In [1]: import numpy as np

In [2]: import numpy.linalg as la

In [3]: np.set_printoptions(precision=2, suppress=True, linewidth=100, floatmode="fixed")

In [4]: rnd = lambda a: np.round(a, 2) + 0

In [5]: W0 = np.array([[1, 4, 1, 3], [5, 2, 0, 5], [0, 0, 5, 0], [4, 3, 3, 1], [4, 2, 5, 5]])

In [6]: W0[0] = W0[2]

In [7]: W0
Out[7]: 
array([[0, 0, 5, 0],
       [5, 2, 0, 5],
       [0, 0, 5, 0],
       [4, 3, 3, 1],
       [4, 2, 5, 5]])

In [8]: M2 = np.c_[W0[:, :2] @ np.array([[-3, -3], [1, -2]]), np.array([-3, -3, 1, 1, 0])]

In [9]: M2
Out[9]: 
array([[  0,   0,  -3],
       [-13, -19,  -3],
       [  0,   0,   1],
       [ -9, -18,   1],
       [-10, -16,   0]])

In [10]: la.matrix_rank(np.c_[W0, M2])
Out[10]: np.int64(5)

In [11]: vec = np.array([5, 6, 6, 8])

In [12]: target = W0 @ vec

In [13]: rnd(la.pinv(W0) @ W0)
Out[13]: 
array([[1.00, 0.00, 0.00, 0.00],
       [0.00, 1.00, 0.00, 0.00],
       [0.00, 0.00, 1.00, 0.00],
       [0.00, 0.00, 0.00, 1.00]])

In [14]: target
Out[14]: array([ 30,  77,  30,  64, 102])

In [15]: rng = np.random.default_rng(78272)

In [16]: target = target + 0.02 * rng.normal(size=5)

In [17]: rnd(target)
Out[17]: array([ 29.99,  77.02,  30.01,  63.98, 101.99])

In [18]: coef, *_ = la.lstsq(W0, target)

In [19]: rnd(coef)
Out[19]: array([5.04, 5.95, 6.00, 7.99])

In [20]: [round(float(la.norm(la.solve(W0.T @ W0 + lam * np.eye(4), W0.T @ target))), 2) for lam in (0, 1, 10, 100)]
Out[20]: [12.67, 12.15, 11.44, 7.3]

In [21]: rnd(W0.T @ (target - W0 @ coef))
Out[21]: array([0.00, 0.00, 0.00, 0.00])

In [22]: U, sigma, VT = la.svd(W0, full_matrices=False)

In [23]: rnd(np.cumsum(sigma ** 2) / np.sum(sigma ** 2))
Out[23]: array([0.72, 0.96, 1.00, 1.00])

In [24]: rnd(U.T @ W0 @ VT.T)
Out[24]: 
array([[12.25,  0.00,  0.00,  0.00],
       [ 0.00,  7.17,  0.00,  0.00],
       [ 0.00,  0.00,  2.73,  0.00],
       [ 0.00,  0.00,  0.00,  0.38]])

In [25]: rnd(np.abs(VT[0]))
Out[25]: array([0.56, 0.30, 0.58, 0.51])

In [26]: rnd(sigma / sigma[0])
Out[26]: array([1.00, 0.59, 0.22, 0.03])

In [27]: U.shape, sigma.shape, VT.shape
Out[27]: ((5, 4), (4,), (4, 4))

In [28]: np.abs(U[:, 0]).round(6).argmax()
Out[28]: np.int64(4)

In [29]: proj = W0 @ la.solve(W0.T @ W0, W0.T)

In [30]: rnd(proj @ W0[:, 3])
Out[30]: array([0.00, 5.00, 0.00, 1.00, 5.00])

In [31]: def softmax(z):
    ...:     e = np.exp(z - z.max(axis=-1, keepdims=True))
    ...:     return e / e.sum(axis=-1, keepdims=True)
    ...: 

In [32]: rnd(softmax(10 * W0[4]))
Out[32]: array([0.00, 0.00, 0.50, 0.50])

In [33]: rnd(softmax(W0[4]))
Out[33]: array([0.15, 0.02, 0.41, 0.41])

In [34]: att = W0 @ W0.T / np.sqrt(4)

In [35]: rnd(softmax(att))
Out[35]: 
array([[0.33, 0.00, 0.33, 0.00, 0.33],
       [0.00, 0.92, 0.00, 0.00, 0.08],
       [0.33, 0.00, 0.33, 0.00, 0.33],
       [0.00, 0.00, 0.00, 0.03, 0.97],
       [0.00, 0.00, 0.00, 0.00, 1.00]])

In [36]: softmax(att).round(6).argmax(axis=1)
Out[36]: array([0, 1, 0, 4, 4])

In [37]: feats = np.load("mat.npy")

In [38]: feats
Out[38]: 
array([[5.00, 1.00, 0.00],
       [0.00, 5.00, 1.00],
       [0.00, 0.00, 5.00]])

In [39]: lab = rng.permutation(3)

In [40]: lab
Out[40]: array([0, 2, 1])

In [41]: M2 = feats[lab][:, lab]

In [42]: M2
Out[42]: 
array([[5.00, 0.00, 1.00],
       [0.00, 5.00, 0.00],
       [0.00, 1.00, 5.00]])

In [43]: np.trace(M2)
Out[43]: np.float64(15.0)

In [44]: M2 @ M2
Out[44]: 
array([[25.00,  1.00, 10.00],
       [ 0.00, 25.00,  0.00],
       [ 0.00, 10.00, 25.00]])

In [45]: rnd(la.det(M2))
Out[45]: np.float64(125.0)

In [46]: np.allclose(M2, M2.T)
Out[46]: False

In [47]: rnd(np.abs(la.eigvals(M2)).max())
Out[47]: np.float64(5.0)

In [48]: np.allclose(M2 @ M2.T, M2.T @ M2)
Out[48]: False

In [49]: (M2 - M2.T) / 2
Out[49]: 
array([[ 0.00,  0.00,  0.50],
       [ 0.00,  0.00, -0.50],
       [-0.50,  0.50,  0.00]])

In [50]: Q, evecs = la.qr(feats[:, :1])[0], la.qr(feats[:, 1:])[0]

In [51]: sigma = la.svd(Q.T @ evecs, compute_uv=False)

In [52]: rnd(np.degrees(np.arccos(sigma.clip(0, 1))))
Out[52]: array([78.47])

In [53]: rnd(la.norm(Q @ Q.T - evecs @ evecs.T, 2))
Out[53]: np.float64(1.0)

In [54]: (sigma > 0.9).sum()
Out[54]: np.int64(0)

In [55]: m1 = np.load("arr.npy")

In [56]: m1
Out[56]: 
array([[ 0.82, -0.32,  0.64],
       [-0.32,  0.44,  1.13],
       [ 0.64,  1.13, -1.25]])

In [57]: Q, R = la.qr(m1)

In [58]: rnd(np.trace(Q @ Q.T))
Out[58]: np.float64(3.0)

In [59]: rnd(abs(R[0, 0])), rnd(la.norm(m1[:, 0]))
Out[59]: (np.float64(1.09), np.float64(1.09))

In [60]: rnd(np.abs(np.diag(R)))
Out[60]: array([1.09, 1.22, 1.52])

In [61]: Q.shape, R.shape
Out[61]: ((3, 3), (3, 3))

In [62]: rnd(R)
Out[62]: 
array([[-1.09, -0.29,  0.59],
       [ 0.00, -1.22,  0.78],
       [ 0.00,  0.00, -1.52]])
